>>> import numpy as np
>>> np.set_printoptions(precision=2, suppress=True, linewidth=140)
>>> B = np.array([[1, 1, 0, 2], [1, 1, 1, 2], [2, 2, 2, 1], [2, 0, 0, 0]])
>>> W0 = np.tril(B)
>>> print(W0)
[[1 0 0 0]
 [1 1 0 0]
 [2 2 2 0]
 [2 0 0 0]]
>>> round(np.linalg.det(W0.T), 2)
np.float64(0.0)
>>> np.round(np.linalg.eigvals(W0).sum().real, 2)
np.float64(4.0)
>>> print(np.kron(np.eye(2, dtype=int), W0))
[[1 0 0 0 0 0 0 0]
 [1 1 0 0 0 0 0 0]
 [2 2 2 0 0 0 0 0]
 [2 0 0 0 0 0 0 0]
 [0 0 0 0 1 0 0 0]
 [0 0 0 0 1 1 0 0]
 [0 0 0 0 2 2 2 0]
 [0 0 0 0 2 0 0 0]]
>>> r = np.linalg.matrix_rank(W0)
>>> r
np.int64(3)
>>> null = np.linalg.svd(W0)[2][r:].T
>>> print([int(np.linalg.matrix_rank(W0[:i])) for i in range(1, len(W0) + 1)])
[1, 2, 3, 3]
>>> [int(np.linalg.matrix_rank(np.delete(W0, i, axis=0))) for i in range(4)]
[3, 2, 2, 3]
>>> [int(np.linalg.matrix_rank(W0[:, :j + 1])) for j in range(4)]
[1, 2, 3, 3]
>>> print(np.linalg.matrix_rank(W0.T @ W0), np.linalg.matrix_rank(W0 @ W0.T))
3 3
>>> np.allclose(W0 @ null, 0)
True
>>> null[:, 0] / null[np.abs(null[:, 0]).round(6).argmax(), 0]
array([0., 0., 0., 1.])
>>> W0 @ null
array([[0.],
       [0.],
       [0.],
       [0.]])
>>> m1 = np.array([[1.2, -0.2, 1.7],
...     [-1.4, 0.6, -0.9],
...     [-2.7, -3.0, 0.5],
...     [-1.4, 0.2, 2.5],
...     [-0.4, 2.3, -0.4],
...     [0.9, -0.4, -0.8],
...     [-0.6, 0.0, 0.2],
...     [0.3, -5.7, -0.6],
...     [0.9, 0.8, -1.0],
...     [-0.7, -0.1, -1.2],
...     [0.2, 1.3, 0.5],
...     [-0.2, 0.6, 1.3],
...     [0.8, 1.1, -1.4],
...     [0.3, -0.1, 0.8],
...     [-0.3, 0.1, 0.6],
...     [-0.3, -1.4, 1.0],
...     [0.1, 0.6, 1.2]])
>>> z = m1[:, 0] > np.median(m1[:, 0])
>>> f = m1[z].mean(axis=0) - m1[~z].mean(axis=0)
>>> ((m1 - m1.mean(axis=0)) @ f > 0).astype(int)
array([1, 0, 0, 0, 0, 1, 0, 1, 1, 0, 1, 0, 1, 1, 0, 0, 0])
>>> f
array([ 1.48, -0.25, -0.35])
>>> z.astype(int)
array([1, 0, 0, 0, 0, 1, 0, 1, 1, 0, 1, 0, 1, 1, 0, 0, 1])
>>> round((((m1 - m1.mean(axis=0)) @ f > 0) == z).mean(), 2)
np.float64(0.94)
>>> hat = m1 @ np.linalg.solve(m1.T @ m1, m1.T)
>>> round(np.trace(hat), 2)
np.float64(3.0)
>>> np.linalg.matrix_rank(np.eye(17) - hat)
np.int64(14)
>>> np.round(np.linalg.eigvalsh(hat), 2) + 0
array([0., 0., 0., 0., 0., 0., 0., 0., 0., 0., 0., 0., 0., 0., 1., 1., 1.])
>>> f = np.array([2, -3])
>>> print(np.convolve(m1[15], f))
[-0.6 -1.9  6.2 -3. ]
>>> np.correlate(m1[15], m1[12], "full")
array([ 0.42,  1.63, -3.18, -0.02,  0.8 ])
>>> np.polyval(f, m1[15])
array([-3.6, -5.8, -1. ])
>>> print(np.cross(m1[15, :3], m1[12, :3]))
[0.86 0.38 0.79]
>>> B = np.c_[m1[:, :1] @ np.array([[-5]]), np.array([1, 3, 2, -2, -3, 1, 3, -3, 2, -3, 1, -2, -1, -1, 1, 3, -1])]
>>> print(B)
[[-6.   1. ]
 [ 7.   3. ]
 [13.5  2. ]
 [ 7.  -2. ]
 [ 2.  -3. ]
 [-4.5  1. ]
 [ 3.   3. ]
 [-1.5 -3. ]
 [-4.5  2. ]
 [ 3.5 -3. ]
 [-1.   1. ]
 [ 1.  -2. ]
 [-4.  -1. ]
 [-1.5 -1. ]
 [ 1.5  1. ]
 [ 1.5  3. ]
 [-0.5 -1. ]]
>>> np.round(np.linalg.lstsq(m1, B[:, 0])[0], 2) + 0
array([-5.,  0.,  0.])
>>> print(np.linalg.matrix_rank(B))
2
>>> np.linalg.matrix_rank(np.c_[m1, B])
np.int64(4)
>>> Xs = (m1 - m1.mean(axis=0)) / m1.std(axis=0)
>>> Xs.std(axis=0)
array([1., 1., 1.])
>>> np.argwhere(np.abs(Xs) > 2)
array([[2, 0],
       [3, 2],
       [7, 1]])
>>> c = np.linalg.lstsq(np.delete(Xs, 2, axis=1), Xs[:, 2])[0]
>>> c
array([-0.18,  0.04])
>>> np.abs(c).argmax()
np.int64(0)
>>> np.round(1 - np.var(Xs[:, 2] - np.delete(Xs, 2, axis=1) @ c), 2)
np.float64(0.03)
>>> B = np.array([[1], [3], [-3]])
>>> mat = np.block([[np.zeros((3, 3)), B], [B.T, np.zeros((1, 1))]])
>>> print(mat)
[[ 0.  0.  0.  1.]
 [ 0.  0.  0.  3.]
 [ 0.  0.  0. -3.]
 [ 1.  3. -3.  0.]]
>>> # equal to its transpose
>>> def softmax(z):
...     e = np.exp(z - z.max(axis=-1, keepdims=True))
...     return e / e.sum(axis=-1, keepdims=True)
... 
>>> softmax(mat).sum(axis=1)
array([1., 1., 1., 1.])
>>> np.round(softmax(10 * mat[1]), 2) + 0
array([0., 0., 0., 1.])
>>> softmax(mat[1])
array([0.04, 0.04, 0.04, 0.87])
>>> scores = mat @ mat.T / np.sqrt(4)
>>> softmax(scores)[1] @ mat
array([ 0.01,  0.03, -0.03,  2.87])
>>> X = np.loadtxt("layer15.csv", delimiter=",")
>>> X
array([[ 1.  ,  0.  ,  0.  ,  0.  ,  0.  ],
       [ 0.  ,  0.97,  0.  ,  0.  ,  0.26],
       [ 0.  ,  0.  ,  1.  ,  0.  ,  0.  ],
       [ 0.  ,  0.  ,  0.  ,  1.  ,  0.  ],
       [ 0.  , -0.26,  0.  ,  0.  ,  0.97]])
>>> # columns are unit length and at right angles
>>> x0 = np.array([-4, -1, 0, 3, -3])
>>> print(np.sort(np.abs(np.degrees(np.angle(np.linalg.eigvals(X))))))
[ 0.  0.  0. 15. 15.]
>>> round(np.linalg.det(X), 2)
np.float64(1.0)
>>> 5 - np.linalg.matrix_rank(X - np.eye(5), tol=1e-8)
np.int64(3)
>>> B = X / np.sqrt((X ** 2).mean(axis=1, keepdims=True))
>>> np.linalg.matrix_rank(X - X.mean(axis=1, keepdims=True))
np.int64(4)
>>> np.linalg.norm(B, axis=1)
array([2.24, 2.24, 2.24, 2.24, 2.24])
>>> rng = np.random.default_rng(7054)
>>> B = X + rng.integers(-2, 3, (5, 1)) @ rng.integers(-2, 3, (1, 5))
>>> B
array([[ 1.  ,  0.  ,  0.  ,  0.  ,  0.  ],
       [ 0.  ,  0.97, -4.  ,  2.  ,  0.26],
       [ 0.  ,  0.  ,  3.  , -1.  ,  0.  ],
       [ 0.  ,  0.  ,  4.  , -1.  ,  0.  ],
       [ 0.  , -0.26, -4.  ,  2.  ,  0.97]])
>>> print(np.round(np.linalg.svd(B - X, compute_uv=False), 2) + 0)
[8.06 0.   0.   0.   0.  ]
>>> np.abs(B - X).sum(axis=1)
array([0., 6., 3., 6., 6.])
>>> z = rng.permutation(5)
>>> z
array([3, 4, 0, 1, 2])
>>> B = X[z][:, z]
>>> np.allclose(B, X)
False
>>> round(float(np.trace(B)), 2)
4.93
>>> np.diag(B)
array([1.  , 0.97, 1.  , 0.97, 1.  ])
>>> x0 = np.array([1, -3, 1, -1, 2])
>>> a = np.maximum(X @ x0, 0)
>>> np.maximum(X @ (3 * x0), 0)
array([3.  , 0.  , 3.  , 0.  , 8.12])
>>> np.flatnonzero(a > 1e-9)
array([0, 2, 4])
>>> X.T @ a
array([ 1.  , -0.7 ,  1.  ,  0.  ,  2.62])
>>> E = np.array([[1, -1, 1, -1, 1, -1, 1, -1],
...     [1, 1, 1, 1, -1, -1, -1, -1],
...     [1, 1, 1, 1, 1, 1, 1, 1],
...     [1, -1, -1, 1, -1, 1, 1, -1]])
>>> B = np.array([[-3, -8], [6, 5], [1, 6], [-3, -2], [7, 5], [6, 9], [0, -6], [5, 3]])
>>> np.einsum("ik,kj->ij", E, B)
array([[ -9, -18],
       [-17, -10],
       [ 19,  12],
       [-19, -26]])
>>> np.einsum("ij->j", E)
array([ 4,  0,  2,  2,  0,  0,  2, -2])
>>> E @ B
array([[ -9, -18],
       [-17, -10],
       [ 19,  12],
       [-19, -26]])
>>> np.einsum("ik,kj->ji", E, B)
array([[ -9, -17,  19, -19],
       [-18, -10,  12, -26]])
>>> x0 = np.array([5, 0, 5, 2, 4, 1, 1, 1])
>>> a = np.maximum(E @ x0, 0)
>>> E * (a > 1e-9)[:, None]
array([[ 1, -1,  1, -1,  1, -1,  1, -1],
       [ 1,  1,  1,  1, -1, -1, -1, -1],
       [ 1,  1,  1,  1,  1,  1,  1,  1],
       [ 0,  0,  0,  0,  0,  0,  0,  0]])
>>> print(np.tanh(E @ x0))
[ 1.    1.    1.   -0.76]
>>> E.T @ a
array([35, 13, 35, 13, 25,  3, 25,  3])
>>> F = np.load("w.npy")
>>> F
array([[ 6,  8, -3],
       [ 7,  9, -2],
       [ 6,  8, -3]])
>>> x0 = np.array([3, 2, 2])
>>> np.einsum("ij,j->i", F, x0)
array([28, 35, 28])
>>> F @ np.ones(3)
array([11., 14., 11.])
>>> print((F @ x0).argmax())
1
>>> np.sign((F @ x0).round(6))
array([1, 1, 1])
>>> print(F @ x0)
[28 35 28]
>>> left, s, vt = np.linalg.svd(F)
>>> vecs = vt[:(s > 1e-8).sum()]
>>> x0 = F[1] + -1 * F[0] + rng.integers(2) * np.eye(3)[1]
>>> print(x0)
[1. 1. 1.]
>>> print(np.allclose(vecs.T @ vecs @ x0, x0))
True
>>> round(np.linalg.norm(x0 - vecs.T @ vecs @ x0), 2)
np.float64(0.0)
>>> np.linalg.matrix_rank(np.vstack([F, x0]))
np.int64(2)
>>> np.diag(vecs.T @ vecs)
array([0.41, 0.61, 0.98])
>>> data = np.loadtxt("dump.csv", delimiter=",")
>>> data
array([[ 2.,  3., -1., -4.],
       [-5.,  4.,  0.,  2.],
       [ 3.,  1.,  0.,  2.],
       [ 4.,  4., -2., -4.]])
>>> data.reshape(-1, 2)
array([[ 2.,  3.],
       [-1., -4.],
       [-5.,  4.],
       [ 0.,  2.],
       [ 3.,  1.],
       [ 0.,  2.],
       [ 4.,  4.],
       [-2., -4.]])
>>> T = data.reshape(4, 2, -1)
>>> print(T.sum(axis=1))
[[ 1. -1.]
 [-5.  6.]
 [ 3.  3.]
 [ 2.  0.]]
>>> T[:, 0]
array([[ 2.,  3.],
       [-5.,  4.],
       [ 3.,  1.],
       [ 4.,  4.]])
>>> np.einsum("ihd,ihd->ih", T, T)
array([[13., 17.],
       [41.,  4.],
       [10.,  4.],
       [32., 20.]])
>>> print(np.einsum("ihd,jhd->hij", T, T).shape)
(2, 4, 4)
>>> np.swapaxes(T, 1, 2)[3]
array([[ 4., -2.],
       [ 4., -4.]])
>>> q = data.astype(float).copy()
>>> for j in range(4):
...     q[:, j] -= q[:, :j] @ (q[:, :j].T @ q[:, j])
...     q[:, j] /= np.linalg.norm(q[:, j])
... 
>>> np.round(q.T @ q, 2) + 0
array([[1., 0., 0., 0.],
       [0., 1., 0., 0.],
       [0., 0., 1., 0.],
       [0., 0., 0., 1.]])
>>> B = data / np.sqrt((data ** 2).mean(axis=1, keepdims=True))
>>> np.linalg.matrix_rank(B) == np.linalg.matrix_rank(data)
np.True_
>>> print(np.linalg.matrix_rank(data - data.mean(axis=1, keepdims=True)))
3
>>> print(B[3])
[ 1.11  1.11 -0.55 -1.11]
>>> np.linalg.norm(B, axis=1)
array([2., 2., 2., 2.])
>>> A = np.array([[-5, -2, 7], [-2, -5, -2], [7, -2, -5]])
>>> # symmetric
>>> q = A.astype(float).copy()
>>> for j in range(3):
...     q[:, j] -= q[:, :j] @ (q[:, :j].T @ q[:, j])
...     q[:, j] /= np.linalg.norm(q[:, j])
... 
>>> np.round(q.T @ A, 2) + 0
array([[ 8.83,  0.68, -7.47],
       [ 0.  ,  5.7 ,  1.94],
       [ 0.  ,  0.  ,  4.29]])
>>> z = rng.permutation(3)
>>> B = A[:, z] * rng.choice([-1, 1], 3)
>>> B
array([[ 5, -7,  2],
       [ 2,  2,  5],
       [-7,  5,  2]])
>>> left, _, vt = np.linalg.svd(A.T @ B)
>>> z
array([0, 2, 1])
>>> print(np.round(left @ vt, 2) + 0)
[[-1.  0.  0.]
 [ 0.  0. -1.]
 [ 0. -1.  0.]]
>>> left, s, vt = np.linalg.svd(A, full_matrices=False)
>>> np.allclose(left * s @ vt, A)
True
>>> left.shape, s.shape, vt.shape
((3, 3), (3,), (3, 3))
>>> np.abs(left[:, 0]).round(6).argmax()
np.int64(0)
>>> q, vecs = np.linalg.qr(A[:, :1])[0], np.linalg.qr(A[:, 1:])[0]
>>> s = np.linalg.svd(q.T @ vecs, compute_uv=False)
>>> round(np.linalg.norm(q @ q.T - vecs @ vecs.T, 2), 2)
np.float64(1.0)
>>> print((s > 0.9).sum())
0
>>> np.degrees(np.arccos(s.clip(0, 1)))
array([29.04])
>>> w, vecs = np.linalg.eigh(A)
>>> round(float(w.sum()), 2), np.trace(A)
(-15.0, np.int64(-15))
>>> np.round(vecs.T @ A @ vecs, 2) + 0
array([[-12.,   0.,   0.],
       [  0.,  -6.,   0.],
       [  0.,   0.,   3.]])
